% ipython --no-banner

In [1]: import numpy as np

In [2]: np.set_printoptions(precision=2, suppress=True, linewidth=120)

In [3]: tidy = lambda a: np.round(a, 2) + 0

In [4]: A = np.load("w.npy")

In [5]: print(A)
[[ -4   4  -3  -2]
 [  5   0   5   2]
 [ -4  -4  -4  -5]
 [-19   4 -18  -8]]

In [6]: r = np.linalg.matrix_rank(A)

In [7]: print(r)
3

In [8]: N = np.linalg.svd(A)[2][r:].T

In [9]: print(np.allclose(A @ N, 0))
True

In [10]: left, s, vt = np.linalg.svd(A)

In [11]: print(tidy(s))
[29.86  6.42  2.01  0.  ]

In [12]: out = left[:, :3] @ np.diag(s[:3]) @ vt[:3]

In [13]: print(tidy(np.abs(A - out).max()))
0.0

In [14]: x = np.array([1, 0, 0, 1])

In [15]: a = np.maximum(A @ x, 0)

In [16]: print(A.T @ a)
[35  0 35 14]

In [17]: print(np.maximum(A @ x, 0) - np.maximum(-A @ x, 0))
[ -6   7  -9 -27]

In [18]: print(A * (a > 1e-9)[:, None])
[[0 0 0 0]
 [5 0 5 2]
 [0 0 0 0]
 [0 0 0 0]]

In [19]: print([round(float(x), 2) for x in np.linalg.svd(A, compute_uv=False)[:3]])
[29.86, 6.42, 2.01]

In [20]: print(tidy(np.linalg.norm(A, 2) / np.linalg.norm(A)))
0.98

In [21]: print(np.linalg.cond(A) > 100)
True

In [22]: W1 = np.array([[1, 1, 3, 0, 1], [2, 9, 5, 1, 9], [7, 4, 3, 3, 7], [0, 3, 3, 1, 0]])

In [23]: b = np.array([-2, -2, 3, 4, -3])

In [24]: H = np.maximum(A @ W1 + b, 0)

In [25]: print(np.linalg.matrix_rank(H))
2

In [26]: basis = np.array([[3, 3, -3], [-1, -2, -1], [-1, 1, 0], [3, 3, -1], [0, -1, -2]])

In [27]: print((H @ basis).round(6).argmax(axis=1))
[0 1 0 0]

In [28]: print(W1 @ basis)
[[ -1   3  -6]
 [ -5 -13 -34]
 [ 23  18 -42]
 [ -3   0  -4]]

In [29]: arr = np.loadtxt("dump.csv", delimiter=",")

In [30]: print(arr)
[[ 1.  2.  1.]
 [ 0. -1. -1.]
 [ 0.  0. -1.]]

In [31]: def softmax(z):
    ...:     e = np.exp(z - z.max(axis=-1, keepdims=True))
    ...:     return e / e.sum(axis=-1, keepdims=True)
    ...: 

In [32]: print(softmax(arr).sum(axis=1))
[1. 1. 1.]

In [33]: print(tidy(softmax(arr[0])))
[0.21 0.58 0.21]

In [34]: S = arr @ arr.T / np.sqrt(3)

In [35]: print(tidy(softmax(S + np.triu(np.full(S.shape, -np.inf), 1))))
[[1.   0.   0.  ]
 [0.05 0.95 0.  ]
 [0.14 0.43 0.43]]

In [36]: print(tidy(softmax(S)[0] @ arr))
[0.98 1.95 0.95]

In [37]: x = np.array([3, 2, 2])

In [38]: rhs = arr @ x

In [39]: print(rhs)
[ 9. -4. -2.]

In [40]: print(tidy(np.linalg.solve(arr, rhs + arr[:, 0])))
[4. 2. 2.]

In [41]: print(tidy(np.linalg.solve(arr, arr[:, 2])))
[0. 0. 1.]

In [42]: print(tidy(np.linalg.solve(arr, 5 * rhs)))
[15. 10. 10.]

In [43]: print(tidy(np.linalg.solve(arr.T, arr[1])))
[0. 1. 0.]

In [44]: K = np.load("out6.npy")

In [45]: print(K)
[[ 3  2  0  1]
 [ 2  2  3  3]
 [13 12 15 16]]

In [46]: print(tidy(np.linalg.norm(K, "nuc")))
31.29

In [47]: print(tidy(np.linalg.norm(K) ** 2 / np.linalg.norm(K, 2) ** 2))
1.01

In [48]: print(tidy(np.linalg.norm(K[2], 1)), tidy(np.linalg.norm(K[2], np.inf)))
56.0 16.0

In [49]: print(tidy(np.linalg.norm(K, 2)))
28.77

In [50]: print(K[2] @ K[0])
79

In [51]: print(np.linalg.norm(K, axis=1).argmax())
2

In [52]: print(tidy(np.linalg.norm(K[2] - K[0])))
25.5

In [53]: x = np.array([3, -5, 4, -1])

In [54]: print(K @ x)
[-2  5 23]

In [55]: print(np.sign((K @ x).round(6)))
[-1  1  1]

In [56]: print(K @ (2 * x))
[-4 10 46]

In [57]: print(K * x)
[[  9 -10   0  -1]
 [  6 -10  12  -3]
 [ 39 -60  60 -16]]

In [58]: W0 = np.load("sample16.npy")

In [59]: print(W0)
[[-2. -3.  0.]
 [-3. -2.  0.]
 [ 0.  0. -2.]]

In [60]: rng = np.random.default_rng(24863)

In [61]: idx = rng.permutation(3)

In [62]: print(idx)
[0 1 2]

In [63]: out = W0[idx][:, idx]

In [64]: print(tidy(np.linalg.det(out)), tidy(np.linalg.det(W0[idx])))
10.0 10.0

In [65]: print(np.trace(out))
-6.0

In [66]: print(out)
[[-2. -3.  0.]
 [-3. -2.  0.]
 [ 0.  0. -2.]]

In [67]: print(np.allclose(out, W0))
True

In [68]: print(W0 @ W0)
[[13. 12.  0.]
 [12. 13.  0.]
 [ 0.  0.  4.]]

In [69]: print((np.linalg.matrix_power((W0 != 0) + (W0.T != 0) + np.eye(3), 3) > 0).astype(int))
[[1 1 0]
 [1 1 0]
 [0 0 1]]

In [70]: print(tidy(np.sort(np.linalg.eigvals(W0).real)))
[-5. -2.  1.]

In [71]: print(tidy(np.linalg.det(W0)))
10.0

In [72]: F = np.load("a.npy")

In [73]: print(F)
[[ 4 -1 -5 -3]
 [ 0 -5 -1  5]]

In [74]: print(tidy(np.linalg.norm(F, 1)), tidy(np.linalg.norm(F, np.inf)))
8.0 13.0

In [75]: print(tidy(np.linalg.norm(F[1] - F[0])))
10.58

In [76]: print(tidy(np.linalg.norm(F, "nuc")))
14.27

In [77]: print(tidy(np.linalg.norm(F[1], 1)), tidy(np.linalg.norm(F[1], np.inf)))
11.0 5.0

In [78]: out = F / np.sqrt((F ** 2).mean(axis=1, keepdims=True))

In [79]: print(np.linalg.matrix_rank(F - F.mean(axis=1, keepdims=True)))
2

In [80]: print(np.linalg.matrix_rank(out) == np.linalg.matrix_rank(F))
True

In [81]: print(tidy(np.linalg.norm(out, axis=1)))
[2. 2.]

In [82]: x = np.array([-3, 1, -2, -2])

In [83]: print((F * x).sum(axis=1))
[  3 -13]

In [84]: print(F @ (2 * x))
[  6 -26]

In [85]: x @ F
---------------------------------------------------------------------------
ValueError                                Traceback (most recent call last)
Cell In[85], line 1
----> 1 x @ F

ValueError: matmul: Input operand 1 has a mismatch in its core dimension 0, with gufunc signature (n?,k),(k,m?)->(n?,m?) (size 2 is different from 4)

In [86]: print(np.linalg.norm(F @ x) <= np.linalg.norm(F, 2) * np.linalg.norm(x) + 1e-9)
True

In [87]: print((F @ x).argmax())
0

In [88]: print(F @ np.ones(4))
[-5. -1.]

In [89]: out = np.array([[3, -1], [-1, 3], [2, -1], [-1, 0]])

In [90]: print(out.T @ F.T)
[[  6  -2]
 [ -2 -14]]

In [91]: print(np.linalg.matrix_rank(F @ out))
2

In [92]: print(np.linalg.matrix_rank(np.vstack([F, out.T])))
4

In [93]: print(np.einsum("ij,ij->i", F, F))
[51 51]

In [94]: print(np.einsum("ik,kj->ji", F, out))
[[  6  -2]
 [ -2 -14]]

In [95]: out = np.array([[0.9], [-0.1], [0.5]])

In [96]: basis = np.array([[-0.5, 0.1, -1.0]])

In [97]: X = out @ basis

In [98]: print(tidy(X))
[[-0.45  0.09 -0.9 ]
 [ 0.05 -0.01  0.1 ]
 [-0.25  0.05 -0.5 ]]

In [99]: out = X / np.sqrt((X ** 2).mean(axis=1, keepdims=True))

In [100]: print(np.linalg.matrix_rank(out) == np.linalg.matrix_rank(X))
True

In [101]: print(np.linalg.matrix_rank(X - X.mean(axis=1, keepdims=True)))
1

In [102]: print(tidy(X - X.mean(axis=1, keepdims=True)))
[[-0.03  0.51 -0.48]
 [ 0.   -0.06  0.05]
 [-0.02  0.28 -0.27]]

In [103]: r = np.linalg.matrix_rank(X)

In [104]: print(r)
1

In [105]: N = np.linalg.svd(X)[2][r:].T

In [106]: print([int(np.linalg.matrix_rank(np.delete(X, i, axis=0))) for i in range(3)])
[1, 1, 1]

In [107]: print([int(np.linalg.matrix_rank(X[:i])) for i in range(1, len(X) + 1)])
[1, 1, 1]

In [108]: print(tidy(X @ N))
[[0. 0.]
 [0. 0.]
 [0. 0.]]

In [109]: left, s, vt = np.linalg.svd(X)

In [110]: print(np.argmax(s[:-1] / (s[1:] + 1e-6)) + 1)
1

In [111]: print(tidy(s))
[1.16 0.   0.  ]

In [112]: out = left[:, :1] @ np.diag(s[:1]) @ vt[:1]

In [113]: print(tidy(out))
[[-0.45  0.09 -0.9 ]
 [ 0.05 -0.01  0.1 ]
 [-0.25  0.05 -0.5 ]]

In [114]: print(np.linalg.matrix_rank(out))
1

In [115]: print(tidy(np.linalg.norm(X - out) / np.linalg.norm(X)))
0.0

In [116]: left, s, vt = np.linalg.svd(out, full_matrices=False)

In [117]: print(np.allclose(left * s @ vt, out))
True

In [118]: print(np.abs(left[:, 0]).round(6).argmax())
0

In [119]: print(tidy(np.abs(vt[0])))
[0.45 0.09 0.89]

In [120]: print(tidy(s))
[1.16 0.   0.  ]

In [121]: print(np.cumsum(s ** 2) / np.sum(s ** 2))
[1. 1. 1.]

In [122]: left, s, vt = np.linalg.svd(X)

In [123]: evecs = vt[:(s > 1e-8).sum()]

In [124]: x = X[0] + 5 * X[1] + rng.integers(2) * np.eye(3)[1]

In [125]: print(x)
[-0.2   0.04 -0.4 ]

In [126]: print(np.allclose(evecs.T @ evecs @ x, x))
True

In [127]: print(np.linalg.matrix_rank(np.vstack([X, x])))
1

In [128]: print(tidy(evecs.T @ evecs))
[[ 0.2  -0.04  0.4 ]
 [-0.04  0.01 -0.08]
 [ 0.4  -0.08  0.79]]

In [129]: mat = np.loadtxt("run18.csv", delimiter=",")

In [130]: print(tidy(mat))
[[ 0.64  0.18 -0.41  0.18]
 [ 0.18  0.05 -0.11  0.05]
 [-0.41 -0.11  0.26 -0.11]
 [ 0.18  0.05 -0.11  0.05]]

In [131]: left, s, vt = np.linalg.svd(mat)

In [132]: print(np.argmax(s[:-1] / (s[1:] + 1e-6)) + 1)
1

In [133]: out = left[:, :1] @ np.diag(s[:1]) @ vt[:1]

In [134]: print(np.linalg.matrix_rank(mat, rtol=0.05))
1

In [135]: print(tidy(out))
[[ 0.64  0.18 -0.41  0.18]
 [ 0.18  0.05 -0.11  0.05]
 [-0.41 -0.11  0.26 -0.11]
 [ 0.18  0.05 -0.11  0.05]]

In [136]: print(tidy(np.linalg.norm(mat - out, 2)), tidy(s[1]))
0.0 0.0

In [137]: print(np.linalg.matrix_rank(out))
1

In [138]: print(tidy(np.linalg.norm(mat - out) / np.linalg.norm(mat)))
0.0

In [139]: J = np.array([[-0.6, -1.2, -1.0],
     ...:     [-0.3, -1.1, 0.5],
     ...:     [-0.7, -0.3, 1.7],
     ...:     [-0.2, -0.5, 0.6],
     ...:     [-2.0, -0.2, -1.9],
     ...:     [2.6, -0.7, -1.0],
     ...:     [0.1, -1.4, 0.3],
     ...:     [-2.4, 0.3, 0.5],
     ...:     [0.9, -0.8, 1.4],
     ...:     [0.3, 0.6, 1.9],
     ...:     [-0.4, -1.7, -2.2],
     ...:     [0.8, 1.1, -0.8],
     ...:     [0.2, -2.2, 1.1],
     ...:     [-1.6, -0.1, 0.5],
     ...:     [-0.2, 2.1, 0.9],
     ...:     [0.3, 0.5, -1.1],
     ...:     [0.2, 1.0, 0.8],
     ...:     [-0.9, -1.6, -2.4],
     ...:     [-1.6, -0.7, 1.8],
     ...:     [-1.3, -0.1, 0.2],
     ...:     [-0.3, -0.6, 1.5],
     ...:     [1.3, 1.0, -2.6],
     ...:     [-1.0, -0.6, 2.0],
     ...:     [-0.7, 0.4, -0.2],
     ...:     [0.0, 1.3, -0.7]])

In [140]: J[:, 1] = 4 * J[:, 0] + 0.3 * rng.normal(size=25)

In [141]: print(tidy(J))
[[-0.6  -2.16 -1.  ]
 [-0.3  -0.94  0.5 ]
 [-0.7  -2.95  1.7 ]
 [-0.2  -0.79  0.6 ]
 [-2.   -8.04 -1.9 ]
 [ 2.6  10.41 -1.  ]
 [ 0.1   0.14  0.3 ]
 [-2.4  -9.37  0.5 ]
 [ 0.9   3.39  1.4 ]
 [ 0.3   1.1   1.9 ]
 [-0.4  -1.2  -2.2 ]
 [ 0.8   2.83 -0.8 ]
 [ 0.2   0.51  1.1 ]
 [-1.6  -6.24  0.5 ]
 [-0.2  -1.01  0.9 ]
 [ 0.3   1.4  -1.1 ]
 [ 0.2   1.16  0.8 ]
 [-0.9  -2.98 -2.4 ]
 [-1.6  -6.92  1.8 ]
 [-1.3  -5.95  0.2 ]
 [-0.3  -1.19  1.5 ]
 [ 1.3   5.5  -2.6 ]
 [-1.   -3.94  2.  ]
 [-0.7  -2.73 -0.2 ]
 [ 0.    0.1  -0.7 ]]

In [142]: idx = rng.permutation(3)

In [143]: out = J[:, idx] * rng.choice([-1, 1], 3)

In [144]: print(tidy(out))
[[-1.   -2.16 -0.6 ]
 [ 0.5  -0.94 -0.3 ]
 [ 1.7  -2.95 -0.7 ]
 [ 0.6  -0.79 -0.2 ]
 [-1.9  -8.04 -2.  ]
 [-1.   10.41  2.6 ]
 [ 0.3   0.14  0.1 ]
 [ 0.5  -9.37 -2.4 ]
 [ 1.4   3.39  0.9 ]
 [ 1.9   1.1   0.3 ]
 [-2.2  -1.2  -0.4 ]
 [-0.8   2.83  0.8 ]
 [ 1.1   0.51  0.2 ]
 [ 0.5  -6.24 -1.6 ]
 [ 0.9  -1.01 -0.2 ]
 [-1.1   1.4   0.3 ]
 [ 0.8   1.16  0.2 ]
 [-2.4  -2.98 -0.9 ]
 [ 1.8  -6.92 -1.6 ]
 [ 0.2  -5.95 -1.3 ]
 [ 1.5  -1.19 -0.3 ]
 [-2.6   5.5   1.3 ]
 [ 2.   -3.94 -1.  ]
 [-0.2  -2.73 -0.7 ]
 [-0.7   0.1   0.  ]]

In [145]: left, _, vt = np.linalg.svd(J.T @ out)

In [146]: print(tidy(left @ vt))
[[0. 0. 1.]
 [0. 1. 0.]
 [1. 0. 0.]]
